In [1]: import numpy as np

In [2]: np.set_printoptions(suppress=True, linewidth=120)

In [3]: J = np.loadtxt("x.csv", delimiter=",")

In [4]: J
Out[4]: 
array([[-0.03,  0.04, -0.05, -0.02],
       [ 2.  ,  2.62,  2.  , -0.24],
       [-1.98, -2.55, -2.  ,  0.19],
       [-1.  , -1.33, -0.99,  0.1 ],
       [ 2.02,  2.6 ,  1.99, -0.19],
       [-0.01, -0.02, -0.02,  0.  ],
       [ 1.01,  1.29,  1.  , -0.08],
       [-2.  , -2.64, -2.01,  0.17],
       [-1.99, -2.58, -1.98,  0.2 ],
       [-0.98, -1.33, -1.01,  0.12],
       [-1.01, -1.27, -1.  ,  0.11],
       [-1.  , -1.3 , -1.01,  0.04],
       [-1.01, -1.31, -0.99,  0.08],
       [-1.01, -1.32, -1.  ,  0.07]])

In [5]: cov = np.cov(J, rowvar=False)

In [6]: np.round(np.corrcoef(J.T), 2)
Out[6]: 
array([[ 1.  ,  1.  ,  1.  , -0.98],
       [ 1.  ,  1.  ,  1.  , -0.98],
       [ 1.  ,  1.  ,  1.  , -0.98],
       [-0.98, -0.98, -0.98,  1.  ]])

In [7]: cov.round(2)
Out[7]: 
array([[ 1.81,  2.35,  1.8 , -0.18],
       [ 2.35,  3.06,  2.34, -0.23],
       [ 1.8 ,  2.34,  1.8 , -0.18],
       [-0.18, -0.23, -0.18,  0.02]])

In [8]: round(np.corrcoef(J[:, 3], J[:, 1])[0, 1], 2)
Out[8]: np.float64(-0.98)

In [9]: print(np.round(np.polyfit(J[:, 3], J[:, 1], 1), 2))
[-12.86  -0.14]

In [10]: np.argwhere(np.triu(np.abs(np.corrcoef(J.T)) > 0.8, 1))
Out[10]: 
array([[0, 1],
       [0, 2],
       [0, 3],
       [1, 2],
       [1, 3],
       [2, 3]])

In [11]: Q, R = np.linalg.qr(J)

In [12]: Q.shape, R.shape
Out[12]: ((14, 4), (4, 4))

In [13]: np.trace(Q @ Q.T)
Out[13]: np.float64(4.0)

In [14]: print(np.allclose(R.T @ R, J.T @ J))
True

In [15]: print(round(abs(R[0, 0]), 2), np.round(np.linalg.norm(J[:, 0]), 2))
5.2 5.2

In [16]: np.round(np.abs(np.diag(R)), 2)
Out[16]: array([5.2 , 0.13, 0.06, 0.09])

In [17]: np.round(Q @ R, 2) + 0
Out[17]: 
array([[-0.03,  0.04, -0.05, -0.02],
       [ 2.  ,  2.62,  2.  , -0.24],
       [-1.98, -2.55, -2.  ,  0.19],
       [-1.  , -1.33, -0.99,  0.1 ],
       [ 2.02,  2.6 ,  1.99, -0.19],
       [-0.01, -0.02, -0.02,  0.  ],
       [ 1.01,  1.29,  1.  , -0.08],
       [-2.  , -2.64, -2.01,  0.17],
       [-1.99, -2.58, -1.98,  0.2 ],
       [-0.98, -1.33, -1.01,  0.12],
       [-1.01, -1.27, -1.  ,  0.11],
       [-1.  , -1.3 , -1.01,  0.04],
       [-1.01, -1.31, -0.99,  0.08],
       [-1.01, -1.32, -1.  ,  0.07]])

In [18]: np.round(Q.T @ Q, 2) + 0
Out[18]: 
array([[1., 0., 0., 0.],
       [0., 1., 0., 0.],
       [0., 0., 1., 0.],
       [0., 0., 0., 1.]])

In [19]: R.round(2) + 0
Out[19]: 
array([[ 5.2 ,  6.76,  5.19, -0.5 ],
       [ 0.  , -0.13, -0.01,  0.03],
       [ 0.  ,  0.  ,  0.06,  0.  ],
       [ 0.  ,  0.  ,  0.  ,  0.09]])

In [20]: r0 = np.array([2, 3, 3, 0])

In [21]: out = R + np.outer(r0, np.eye(4)[3])

In [22]: np.linalg.matrix_rank(np.linalg.inv(out) - np.linalg.inv(R), tol=1e-8)
Out[22]: np.int64(1)

In [23]: proj = J @ np.linalg.solve(J.T @ J, J.T)

In [24]: np.round(np.diag(proj), 2)
Out[24]: array([0.59, 0.43, 0.37, 0.12, 0.37, 0.03, 0.1 , 0.36, 0.18, 0.46, 0.23, 0.45, 0.16, 0.16])

In [25]: np.round(np.linalg.eigvalsh(proj), 2) + 0
Out[25]: array([0., 0., 0., 0., 0., 0., 0., 0., 0., 0., 1., 1., 1., 1.])

In [26]: print(np.allclose(proj @ proj, proj))
True

In [27]: round(float(np.trace(proj)), 2)
Out[27]: 4.0

In [28]: data = np.load("arr.npy")

In [29]: data
Out[29]: 
array([[-10.,  16.,   4.,   8.],
       [ -4.,   6.,   0.,   4.],
       [  0.,   0.,   2.,   0.],
       [ -4.,   8.,   4.,   2.]])

In [30]: U, sv = np.linalg.svd(J)
ValueError: too many values to unpack (expected 2)


In [31]: U, sv, vt = np.linalg.svd(J, full_matrices=False)

In [32]: print(np.round(np.abs(vt[0]), 2))
[0.52 0.68 0.52 0.05]

In [33]: U.shape, sv.shape, vt.shape
Out[33]: ((14, 4), (4,), (4, 4))

In [34]: np.round(vt @ vt.T, 2) + 0
Out[34]: 
array([[1., 0., 0., 0.],
       [0., 1., 0., 0.],
       [0., 0., 1., 0.],
       [0., 0., 0., 1.]])

In [35]: (sv > 1e-8).sum()
Out[35]: np.int64(4)

In [36]: round(np.sqrt((sv ** 2).sum()), 2), round(float(np.linalg.norm(J)), 2)
Out[36]: (np.float64(9.99), 9.99)

In [37]: np.round(U.T @ J @ vt.T, 2) + 0
Out[37]: 
array([[9.99, 0.  , 0.  , 0.  ],
       [0.  , 0.1 , 0.  , 0.  ],
       [0.  , 0.  , 0.08, 0.  ],
       [0.  , 0.  , 0.  , 0.04]])

In [38]: print(np.round(sv / sv[0], 2) + 0)
[1.   0.01 0.01 0.  ]

In [39]: np.abs(U[:, 0]).round(6).argmax()
Out[39]: np.int64(7)

In [40]: print(sv.round(2))
[9.99 0.1  0.08 0.04]

In [41]: proj = np.triu(np.array([[-2, -1, -2, 0], [-2, 0, 0, -2], [2, -1, 1, -2], [-2, 1, 1, 2]]), 1) + np.eye(4)

In [42]: out = proj @ data @ np.linalg.inv(proj)

In [43]: print(proj @ data - data @ proj)
[[  4. -16. -24.  36.]
 [  8. -20. -16.   8.]
 [  8. -16.  -8.   0.]
 [  0.  -4.  -8.  24.]]

In [44]: round(np.linalg.det(out), 2)
Out[44]: np.float64(16.0)

In [45]: w, evecs = np.linalg.eig(data)

In [46]: round(np.prod(w), 2)
Out[46]: np.float64(16.0)

In [47]: np.round(np.sort(np.linalg.eigvals(data.T)), 2)
Out[47]: array([-2., -2.,  2.,  2.])

In [48]: out = np.linalg.inv(data)

In [49]: np.round(np.linalg.cond(data), 2)
Out[49]: np.float64(148.24)

In [50]: np.round(np.linalg.slogdet(data)[0], 2)
Out[50]: np.float64(1.0)

In [51]: (np.abs(out) > 1e-9).astype(int)
Out[51]: 
array([[1, 1, 1, 1],
       [1, 1, 0, 1],
       [0, 0, 1, 0],
       [1, 1, 1, 1]])

In [52]: t3 = np.stack([data, 5 * data, data[::-1]])

In [53]: np.round(np.linalg.det(t3), 2)
Out[53]: array([   16., 10000.,    16.])

In [54]: print(t3.shape)
(3, 4, 4)

In [55]: t3.sum(axis=0)
Out[55]: 
array([[-64., 104.,  28.,  50.],
       [-24.,  36.,   2.,  24.],
       [ -4.,   6.,  12.,   4.],
       [-34.,  64.,  28.,  20.]])

In [56]: np.linalg.matrix_rank(t3)
Out[56]: array([4, 4, 4])

In [57]: np.round(np.linalg.norm(t3, axis=(1, 2)), 2)
Out[57]: array([ 24.66, 123.29,  24.66])

In [58]: X = np.array([[0, 0, 0, 0], [0, -1, 0, 0], [0, 0, 1, 0], [0, 0, 0, -2]])

In [59]: # triangular

In [60]: (X != 0).astype(int)
Out[60]: 
array([[0, 0, 0, 0],
       [0, 1, 0, 0],
       [0, 0, 1, 0],
       [0, 0, 0, 1]])

In [61]: print(np.round(np.sort(np.linalg.eigvals(X).real), 2))
[-2. -1.  0.  1.]

In [62]: X @ X
Out[62]: 
array([[0, 0, 0, 0],
       [0, 1, 0, 0],
       [0, 0, 1, 0],
       [0, 0, 0, 4]])

In [63]: np.flatnonzero(np.linalg.matrix_power((X != 0) + (X.T != 0) + np.eye(4), 4)[1])
Out[63]: array([1])

In [64]: w, evecs = np.linalg.eigh(X)

In [65]: x = np.array([0, 1, 1, 3])

In [66]: round(x @ X @ x / (x @ x), 2), w[0], w[-1]
Out[66]: (np.float64(-1.64), np.float64(-2.0), np.float64(1.0))

In [67]: np.round(np.linalg.eigvalsh(X[1:, 1:]), 2)
Out[67]: array([-2., -1.,  1.])

In [68]: (np.sign(evecs[:, -1].round(6)) == np.sign(evecs[0, -1].round(6))).astype(int)
Out[68]: array([1, 1, 0, 1])

In [69]: C = J[[9, 12]].astype(float)

In [70]: for _ in range(5):
    ...:     idx = np.linalg.norm(J[:, None] - C, axis=-1).argmin(axis=1)
    ...:     C = np.array([J[idx == j].mean(axis=0) for j in range(2)])
    ...: 

In [71]: idx
Out[71]: array([1, 1, 0, 0, 1, 1, 1, 0, 0, 0, 0, 0, 0, 0])

In [72]: np.bincount(idx)
Out[72]: array([9, 5])

In [73]: print(C.round(2))
[[-1.33 -1.74 -1.33  0.12]
 [ 1.    1.31  0.98 -0.11]]

In [74]: print(np.round(C[1] - C[0], 2))
[ 2.33  3.04  2.32 -0.23]

In [75]: [round(float(np.linalg.det(X[:i, :i])), 2) + 0 for i in range(1, 5)]
Out[75]: [0.0, 0.0, 0.0, 0.0]

In [76]: np.round(np.linalg.eigvalsh(X).min(), 2)
Out[76]: np.float64(-2.0)

In [77]: M = np.loadtxt("layer3.csv", delimiter=",")

In [78]: M.round(2)
Out[78]: 
array([[ 0.85, -0.37, -0.33, -0.15, -0.11],
       [-0.37,  0.09, -0.8 , -0.37, -0.27],
       [-0.33, -0.8 ,  0.29, -0.33, -0.24],
       [-0.15, -0.37, -0.33,  0.85, -0.11],
       [-0.11, -0.27, -0.24, -0.11,  0.92]])

In [79]: # equal to its transpose

In [80]: U, sv, vt = np.linalg.svd(X)

In [81]: evecs = vt[:(sv > 1e-8).sum()]

In [82]: rng = np.random.default_rng(33)

In [83]: x = X[2] + -3 * X[1] + rng.integers(2) * np.eye(4)[0]

In [84]: x
Out[84]: array([1., 3., 1., 0.])

In [85]: evecs.T @ evecs
Out[85]: 
array([[0., 0., 0., 0.],
       [0., 1., 0., 0.],
       [0., 0., 1., 0.],
       [0., 0., 0., 1.]])

In [86]: print(np.diag(evecs.T @ evecs))
[0. 1. 1. 1.]

In [87]: print(round(float(np.linalg.norm(x - evecs.T @ evecs @ x)), 2))
1.0

In [88]: np.linalg.matrix_rank(np.vstack([X, x]))
Out[88]: np.int64(4)

In [89]: out = np.array([[5, 0], [4, 2], [3, 2], [1, 3], [5, 5]])

In [90]: np.round(M @ out, 2)
Out[90]: 
array([[ 1.04, -2.42],
       [-5.61, -3.87],
       [-5.48, -3.18],
       [-2.96,  0.58],
       [ 2.17,  3.27]])

In [91]: print(np.einsum("ij,ij->i", M, M))
[1. 1. 1. 1. 1.]

In [92]: np.linalg.matrix_rank(np.vstack([M, out.T]))
Out[92]: np.int64(5)

In [93]: np.linalg.matrix_rank(M @ out)
Out[93]: np.int64(2)

In [94]: print(np.round(np.einsum("ik,kj->ji", M, out), 2))
[[ 1.04 -5.61 -5.48 -2.96  2.17]
 [-2.42 -3.87 -3.18  0.58  3.27]]

In [95]: np.round(np.einsum("ij->j", M), 2)
Out[95]: array([-0.12, -1.72, -1.4 , -0.12,  0.2 ])
